$ python -q
>>> import numpy as np
>>> from numpy import linalg as LA
>>> np.set_printoptions(precision=3, suppress=True, linewidth=140, sign=" ")
>>> rd = lambda a: np.round(a, 3) + 0
>>> X = np.load("data.npy")
>>> print(X)
[[-6  2  0  0  0  1]
 [ 2  2  5  1 -5  0]
 [ 0  5  4  4  3  0]
 [ 0  1  4  6  2 -5]
 [ 0 -5  3  2  0  0]
 [ 1  0  0 -5  0 -4]]
>>> np.all(LA.eigvalsh(X) > 0)
np.False_
>>> T = np.stack([X, 2 * X, X[::-1]])
>>> print(LA.matrix_rank(T.reshape(3, -1)))
2
>>> LA.matrix_rank(T)
array([ 6,  6,  6])
>>> w, vecs = LA.eigh(X)
>>> vec = np.array([0, 1, 2, 0, 3, 1])
>>> np.abs(X).sum(axis=1).max(), rd(np.abs(w).max())
(np.int64(18), np.float64(11.876))
>>> vec @ X @ vec
np.int64(40)
>>> A = np.load("dump.npy")
>>> print(A)
[[ 0.56  3.36 -0.84]
 [ 0.08  0.48 -0.12]
 [-0.02 -0.12  0.03]
 [ 0.    0.    0.  ]
 [ 0.08  0.48 -0.12]
 [ 0.18  1.08 -0.27]]
>>> np.argsort(-LA.norm(A, axis=0).round(6), kind="stable")[:3]
array([ 1,  2,  0])
>>> [round(float(x), 3) for x in LA.svd(A, compute_uv=False)[:3]]
[3.755, 0.0, 0.0]
>>> LA.matrix_rank(A, rtol=0.1)
np.int64(1)
>>> print(rd(LA.norm(A, 2) / LA.norm(A)))
1.0
>>> K = np.loadtxt("block9.csv", delimiter=",")
>>> print(K)
[[  1.1  -0.5  -0.1  -0.6   0.7]
 [ -0.9  -1.   -1.2  -0.4  -0.3]
 [  2.1  -0.9   1.3   0.    0.3]
 [ -0.3   0.7  -1.1  -0.6   2.4]
 [  0.7  -1.3   0.9  -0.7  -0.4]
 [  2.5   1.5  -2.5   0.4   0.4]
 [  1.4  -1.9  -0.6  -0.1  -0.1]
 [ -0.3  -0.6   0.    0.6   0.1]
 [  0.1   0.5  -1.1   0.8  -2.1]
 [ -0.4  -1.3  -2.3  -0.8  -0.5]
 [  1.2  -0.2   0.4  -0.7  -2.6]
 [  1.1   0.6   0.4  -0.5  -0.9]
 [  0.8   0.4   0.1   0.9   0.5]
 [ -0.4   0.4   0.9  -0.7   0.2]
 [  0.7  -0.9  -0.5  -1.8   0.6]
 [  1.    0.3   0.6  -1.2  -0.8]
 [-10.   -6.  -10.    0.   28. ]
 [  0.3   0.6  -0.1  -1.6   0.9]
 [  0.3  -1.3   0.2   0.6  -0.1]
 [ -1.2   0.4   0.2  -2.1   1.2]
 [ -0.5  -0.8   0.    0.9   0.4]]
>>> B = np.c_[K[:, :3] @ np.array([[1, 1, 0], [1, 0, 2], [0, 2, 1]]), np.array([2, -1, 0, 0, 1, -2, -1, 1, 1, -1, 2, -2, 2, 2, -1, 0, 1, -1, 2, -2, 1])]
>>> rd(B)
array([[  0.6,   0.9,  -1.1,   2. ],
       [ -1.9,  -3.3,  -3.2,  -1. ],
       [  1.2,   4.7,  -0.5,   0. ],
       [  0.4,  -2.5,   0.3,   0. ],
       [ -0.6,   2.5,  -1.7,   1. ],
       [  4. ,  -2.5,   0.5,  -2. ],
       [ -0.5,   0.2,  -4.4,  -1. ],
       [ -0.9,  -0.3,  -1.2,   1. ],
       [  0.6,  -2.1,  -0.1,   1. ],
       [ -1.7,  -5. ,  -4.9,  -1. ],
       [  1. ,   2. ,   0. ,   2. ],
       [  1.7,   1.9,   1.6,  -2. ],
       [  1.2,   1. ,   0.9,   2. ],
       [  0. ,   1.4,   1.7,   2. ],
       [ -0.2,  -0.3,  -2.3,  -1. ],
       [  1.3,   2.2,   1.2,   0. ],
       [-16. , -30. , -22. ,   1. ],
       [  0.9,   0.1,   1.1,  -1. ],
       [ -1. ,   0.7,  -2.4,   2. ],
       [ -0.8,  -0.8,   1. ,  -2. ],
       [ -1.3,  -0.5,  -1.6,   1. ]])
>>> rd(LA.lstsq(K, B[:, 0])[0])
array([ 1.,  1.,  0.,  0.,  0.])
>>> LA.matrix_rank(B)
np.int64(4)
>>> print(rd(LA.norm(LA.qr(K)[0].T @ B, axis=0) ** 2 / ((B ** 2).sum(axis=0) + 1e-12)))
[ 1.     1.     1.     0.312]
>>> rd(LA.norm(B - K @ LA.lstsq(K, B)[0], axis=0))
array([ 0.   ,  0.   ,  0.   ,  5.375])
